>>> import numpy as np
>>> np.set_printoptions(precision=2, suppress=True, linewidth=120, legacy="1.25")
>>> tidy = lambda a: np.round(a, 2) + 0
>>> arr = np.diag(3 * np.array([-2, 0, 1, -1, -4, 0, -3, -2, 2])) + np.array([[-2, 0, 2, 0, -2, -1, 1, -1, -1],
...     [0, -1, 2, 2, 0, 1, -2, -1, 2],
...     [-2, 2, -2, 0, 0, 2, -2, -1, -1],
...     [1, 0, 1, 0, -2, 1, -2, -1, 2],
...     [-2, 0, 2, -2, -1, 2, 1, 0, 0],
...     [2, -2, -2, -2, 1, 2, 2, 2, 1],
...     [0, -2, -2, -2, -2, 1, 1, 2, -2],
...     [-2, 1, -1, 0, -1, 2, -2, 1, 2],
...     [-2, 2, 1, 1, 0, -2, -1, 2, 1]])
>>> arr
array([[ -8,   0,   2,   0,  -2,  -1,   1,  -1,  -1],
       [  0,  -1,   2,   2,   0,   1,  -2,  -1,   2],
       [ -2,   2,   1,   0,   0,   2,  -2,  -1,  -1],
       [  1,   0,   1,  -3,  -2,   1,  -2,  -1,   2],
       [ -2,   0,   2,  -2, -13,   2,   1,   0,   0],
       [  2,  -2,  -2,  -2,   1,   2,   2,   2,   1],
       [  0,  -2,  -2,  -2,  -2,   1,  -8,   2,  -2],
       [ -2,   1,  -1,   0,  -1,   2,  -2,  -5,   2],
       [ -2,   2,   1,   1,   0,  -2,  -1,   2,   7]])
>>> def softmax(z):
...     e = np.exp(z - z.max(axis=-1, keepdims=True))
...     return e / e.sum(axis=-1, keepdims=True)
... 
>>> tidy(softmax(arr[6]))
array([0.08, 0.01, 0.01, 0.01, 0.01, 0.23, 0.  , 0.63, 0.01])
>>> scores = arr @ arr.T / np.sqrt(9)
>>> tidy(softmax(scores))
array([[1.  , 0.  , 0.  , 0.  , 0.  , 0.  , 0.  , 0.  , 0.  ],
       [0.  , 0.76, 0.01, 0.01, 0.  , 0.  , 0.01, 0.07, 0.14],
       [0.2 , 0.01, 0.53, 0.  , 0.01, 0.  , 0.05, 0.2 , 0.  ],
       [0.  , 0.  , 0.  , 0.09, 0.9 , 0.  , 0.01, 0.  , 0.  ],
       [0.  , 0.  , 0.  , 0.  , 1.  , 0.  , 0.  , 0.  , 0.  ],
       [0.  , 0.  , 0.  , 0.  , 0.  , 1.  , 0.  , 0.  , 0.  ],
       [0.  , 0.  , 0.  , 0.  , 0.  , 0.  , 1.  , 0.  , 0.  ],
       [0.  , 0.  , 0.  , 0.  , 0.  , 0.  , 0.  , 1.  , 0.  ],
       [0.  , 0.  , 0.  , 0.  , 0.  , 0.  , 0.  , 0.  , 1.  ]])
>>> tidy(softmax(scores + np.triu(np.full(scores.shape, -np.inf), 1)))
array([[1.  , 0.  , 0.  , 0.  , 0.  , 0.  , 0.  , 0.  , 0.  ],
       [0.  , 1.  , 0.  , 0.  , 0.  , 0.  , 0.  , 0.  , 0.  ],
       [0.27, 0.01, 0.73, 0.  , 0.  , 0.  , 0.  , 0.  , 0.  ],
       [0.  , 0.  , 0.  , 1.  , 0.  , 0.  , 0.  , 0.  , 0.  ],
       [0.  , 0.  , 0.  , 0.  , 1.  , 0.  , 0.  , 0.  , 0.  ],
       [0.  , 0.  , 0.  , 0.  , 0.  , 1.  , 0.  , 0.  , 0.  ],
       [0.  , 0.  , 0.  , 0.  , 0.  , 0.  , 1.  , 0.  , 0.  ],
       [0.  , 0.  , 0.  , 0.  , 0.  , 0.  , 0.  , 1.  , 0.  ],
       [0.  , 0.  , 0.  , 0.  , 0.  , 0.  , 0.  , 0.  , 1.  ]])
>>> softmax(scores).round(6).argmax(axis=1)
array([0, 1, 2, 4, 4, 5, 6, 7, 8])
>>> rng = np.random.default_rng(98)
>>> A2 = arr + rng.integers(-2, 3, (9, 5)) @ rng.integers(-2, 3, (5, 9))
>>> A2
array([[-10,   2,  -2,  -7,  -2,   6,   1,  -7,  -1],
       [  2, -15,   4,  -2, -10,   7,   4,   1,   5],
       [ -1,   2,   0,   2,  -4,  -1,  -3,   1,   0],
       [  0,   2,  -7,  -2,  -4,   4,  -1,  -3,   5],
       [  0,  -6,   8,   6, -15,  -4,   3,   2,  -1],
       [  4,  -8,   0,  -1,  -3,   1,   4,   8,   3],
       [ -2,   4,  -9,  -8,   2,   7,  -9,   2,   0],
       [ -2,  -9,   1,  -4,  -3,  10,   4,  -7,   3],
       [ -1,  -4,   2,   4,  -4,  -2,   2,   2,   8]])
>>> np.linalg.matrix_rank(A2 - arr, tol=1e-8)
5
>>> np.abs(A2 - arr).sum(axis=1)
array([28, 49, 15, 23, 35, 26, 34, 35, 19])
>>> A2 - arr
array([[ -2,   2,  -4,  -7,   0,   7,   0,  -6,   0],
       [  2, -14,   2,  -4, -10,   6,   6,   2,   3],
       [  1,   0,  -1,   2,  -4,  -3,  -1,   2,   1],
       [ -1,   2,  -8,   1,  -2,   3,   1,  -2,   3],
       [  2,  -6,   6,   8,  -2,  -6,   2,   2,  -1],
       [  2,  -6,   2,   1,  -4,  -1,   2,   6,   2],
       [ -2,   6,  -7,  -6,   4,   6,  -1,   0,   2],
       [  0, -10,   2,  -4,  -2,   8,   6,  -2,   1],
       [  1,  -6,   1,   3,  -4,   0,   3,   0,   1]])
>>> O, vecs = np.linalg.qr(arr[:, :1])[0], np.linalg.qr(arr[:, 1:])[0]
>>> sigma = np.linalg.svd(O.T @ vecs, compute_uv=False)
>>> tidy(sigma)
array([0.68])
>>> np.diff(arr, axis=0)
array([[  8,  -1,   0,   2,   2,   2,  -3,   0,   3],
       [ -2,   3,  -1,  -2,   0,   1,   0,   0,  -3],
       [  3,  -2,   0,  -3,  -2,  -1,   0,   0,   3],
       [ -3,   0,   1,   1, -11,   1,   3,   1,  -2],
       [  4,  -2,  -4,   0,  14,   0,   1,   2,   1],
       [ -2,   0,   0,   0,  -3,  -1, -10,   0,  -3],
       [ -2,   3,   1,   2,   1,   1,   6,  -7,   4],
       [  0,   1,   2,   1,   1,  -4,   1,   7,   5]])
>>> A2 = np.array([[2, -3],
...     [-2, -5],
...     [5, -4],
...     [-4, 0],
...     [3, -3],
...     [1, -4],
...     [-5, 4],
...     [-4, 0],
...     [0, -2]])
>>> np.linalg.matrix_rank(np.vstack([arr, A2.T]))
9
>>> m1 = np.load("sample0.npy")
>>> m1
array([[ -9,  15,  12],
       [ -3,   5,   4],
       [  0,   0,   0],
       [  0,   0,   0],
       [  6, -10,  -8]])
>>> # rows 2 and 3 are equal
>>> U, sigma, vt = np.linalg.svd(m1)
>>> vecs = vt[:(sigma > 1e-8).sum()]
>>> vec = m1[4] + 5 * m1[0] + rng.integers(2) * np.eye(3)[0]
>>> vec
array([-39.,  65.,  52.])
>>> tidy(np.linalg.norm(vec - vecs.T @ vecs @ vec))
0.0
>>> tidy(np.diag(vecs.T @ vecs))
array([0.18, 0.5 , 0.32])
>>> np.allclose(vecs.T @ vecs @ vec, vec)
True
>>> vec = np.array([1, -3, -2])
>>> m1 @ (2 * vec)
array([-156,  -52,    0,    0,  104])
>>> (m1 * vec).sum(axis=1)
array([-78, -26,   0,   0,  52])
>>> np.sign((m1 @ vec).round(6))
array([-1, -1,  0,  0,  1])
>>> [round(float(x), 2) for x in np.linalg.svd(m1, compute_uv=False)[:3]]
[26.46, 0.0, 0.0]
>>> np.linalg.matrix_rank(m1, rtol=0.1)
1
>>> rank = np.linalg.matrix_rank(m1)
>>> rank
1
>>> null = np.linalg.svd(m1)[2][rank:].T
>>> null.shape
(3, 2)
>>> tidy(m1 @ null)
array([[0., 0.],
       [0., 0.],
       [0., 0.],
       [0., 0.],
       [0., 0.]])
>>> tidy(null @ null.T)
array([[ 0.82,  0.3 ,  0.24],
       [ 0.3 ,  0.5 , -0.4 ],
       [ 0.24, -0.4 ,  0.68]])
>>> np.allclose(m1 @ null, 0)
True
>>> tidy(np.linalg.norm(m1, axis=1))
array([21.21,  7.07,  0.  ,  0.  , 14.14])
>>> tidy(np.linalg.norm(m1, axis=0))
array([11.22, 18.71, 14.97])
>>> tidy(np.linalg.norm(m1, "nuc"))
26.46
>>> tidy(np.linalg.norm(m1[2] - m1[4]))
14.14
>>> X = np.array([[-3, -2, 1, -2, 0, 1, -3, 3],
...     [3, -3, -2, 1, -2, 0, 1, -3],
...     [-3, 3, -3, -2, 1, -2, 0, 1],
...     [1, -3, 3, -3, -2, 1, -2, 0],
...     [0, 1, -3, 3, -3, -2, 1, -2],
...     [-2, 0, 1, -3, 3, -3, -2, 1],
...     [1, -2, 0, 1, -3, 3, -3, -2],
...     [-2, 1, -2, 0, 1, -3, 3, -3]])
>>> A2 = np.array([[2, 2],
...     [2, -2],
...     [-2, 0],
...     [2, 0],
...     [-3, 2],
...     [-3, 3],
...     [-3, -2],
...     [-3, -1]])
>>> np.vstack([X, A2.T]).shape
(10, 8)
>>> np.einsum("ij,ij->i", X, X)
array([37, 37, 37, 37, 37, 37, 37, 37])
>>> np.einsum("ij->j", X)
array([-5, -5, -5, -5, -5, -5, -5, -5])
>>> tidy(np.abs(np.linalg.eigvals(X)).max())
10.62
>>> np.linalg.matrix_power(X, 3)
array([[ 261, -143, -120,  259, -318,  144,   52, -260],
       [-260,  261, -143, -120,  259, -318,  144,   52],
       [  52, -260,  261, -143, -120,  259, -318,  144],
       [ 144,   52, -260,  261, -143, -120,  259, -318],
       [-318,  144,   52, -260,  261, -143, -120,  259],
       [ 259, -318,  144,   52, -260,  261, -143, -120],
       [-120,  259, -318,  144,   52, -260,  261, -143],
       [-143, -120,  259, -318,  144,   52, -260,  261]])
>>> X @ X
array([[-13,  30, -13,   2,  24, -28,  27,  -4],
       [ -4, -13,  30, -13,   2,  24, -28,  27],
       [ 27,  -4, -13,  30, -13,   2,  24, -28],
       [-28,  27,  -4, -13,  30, -13,   2,  24],
       [ 24, -28,  27,  -4, -13,  30, -13,   2],
       [  2,  24, -28,  27,  -4, -13,  30, -13],
       [-13,   2,  24, -28,  27,  -4, -13,  30],
       [ 30, -13,   2,  24, -28,  27,  -4, -13]])
>>> np.trace(X)
-24
>>> lab = rng.permutation(8)
>>> A2 = X[:, lab] * rng.choice([-1, 1], 8)
>>> A2
array([[ 2, -1,  3, -3, -2,  3,  1,  0],
       [ 3,  2, -1,  3,  1, -3,  0, -2],
       [-3,  3,  0, -3, -2,  1, -2,  1],
       [ 3, -3,  2,  1, -3,  0,  1, -2],
       [-1,  3, -1,  0,  3, -2, -2, -3],
       [ 0, -1,  2, -2, -3,  1, -3,  3],
       [ 2,  0,  3,  1,  1, -2,  3, -3],
       [-1,  2, -3, -2,  0, -3, -3,  1]])
>>> U, _, vt = np.linalg.svd(X.T @ A2)
>>> lab
array([1, 2, 6, 0, 3, 7, 5, 4])
>>> tidy(U @ vt)
array([[ 0.,  0.,  0.,  1.,  0.,  0.,  0.,  0.],
       [-1.,  0.,  0.,  0.,  0.,  0.,  0.,  0.],
       [ 0., -1.,  0.,  0.,  0.,  0.,  0.,  0.],
       [ 0.,  0.,  0.,  0.,  1.,  0.,  0.,  0.],
       [ 0.,  0.,  0.,  0.,  0.,  0.,  0.,  1.],
       [ 0.,  0.,  0.,  0.,  0.,  0.,  1.,  0.],
       [ 0.,  0., -1.,  0.,  0.,  0.,  0.,  0.],
       [ 0.,  0.,  0.,  0.,  0.,  1.,  0.,  0.]])
>>> vec = np.array([-4, 8, -9, -8, 7, 8, 2, 4])
>>> a = np.maximum(X @ vec, 0)
>>> np.maximum(X @ (3 * vec), 0)
array([ 51,   0, 222,   0,   0,  60,   0,  33])
>>> X * (a > 1e-9)[:, None]
array([[-3, -2,  1, -2,  0,  1, -3,  3],
       [ 0,  0,  0,  0,  0,  0,  0,  0],
       [-3,  3, -3, -2,  1, -2,  0,  1],
       [ 0,  0,  0,  0,  0,  0,  0,  0],
       [ 0,  0,  0,  0,  0,  0,  0,  0],
       [-2,  0,  1, -3,  3, -3, -2,  1],
       [ 0,  0,  0,  0,  0,  0,  0,  0],
       [-2,  1, -2,  0,  1, -3,  3, -3]])
>>> X.T @ a
array([-335,  199, -207, -242,  145, -224,  -58,  112])
>>> np.flatnonzero(a > 1e-9)
array([0, 2, 5, 7])
>>> tidy(np.tanh(X @ vec))
array([ 1., -1.,  1., -1., -1.,  1., -1.,  1.])
>>> A = np.load("mat.npy")
>>> tidy(A)
array([[0.07, 0.16, 0.11, 0.16],
       [0.16, 0.37, 0.27, 0.37],
       [0.11, 0.27, 0.19, 0.27],
       [0.16, 0.37, 0.27, 0.37]])
>>> # rows and columns are dependent
>>> np.unique(A.round(6), axis=0).shape
(3, 4)
>>> np.allclose(A[:-1].T @ np.linalg.lstsq(A[:-1].T, A[-1])[0], A[-1])
True
>>> np.abs(np.diag(np.linalg.qr(A)[1])) > 1e-9
array([ True, False, False, False])
>>> U, sigma, vt = np.linalg.svd(A)
>>> np.argmax(sigma[:-1] / (sigma[1:] + 1e-6)) + 1
1
>>> tidy(sigma)
array([1., 0., 0., 0.])
>>> A2 = U[:, :1] @ np.diag(sigma[:1]) @ vt[:1]
>>> np.linalg.matrix_rank(A, rtol=0.05)
1
>>> tidy(np.linalg.norm(A - A2) / np.linalg.norm(A))
0.0
>>> lab = rng.permutation(4)
>>> lab
array([0, 1, 3, 2])
>>> A2 = A[lab][:, lab]
>>> tidy(np.sort(np.abs(np.linalg.eigvals(A2))))
array([0., 0., 0., 1.])
>>> tidy(np.diag(A2))
array([0.07, 0.37, 0.37, 0.19])
>>> tidy(A2)
array([[0.07, 0.16, 0.16, 0.11],
       [0.16, 0.37, 0.37, 0.27],
       [0.16, 0.37, 0.37, 0.27],
       [0.11, 0.27, 0.27, 0.19]])
>>> tidy(np.linalg.det(A2)), tidy(np.linalg.det(A[lab]))
(0.0, 0.0)
>>> np.trace(A2)
1.0
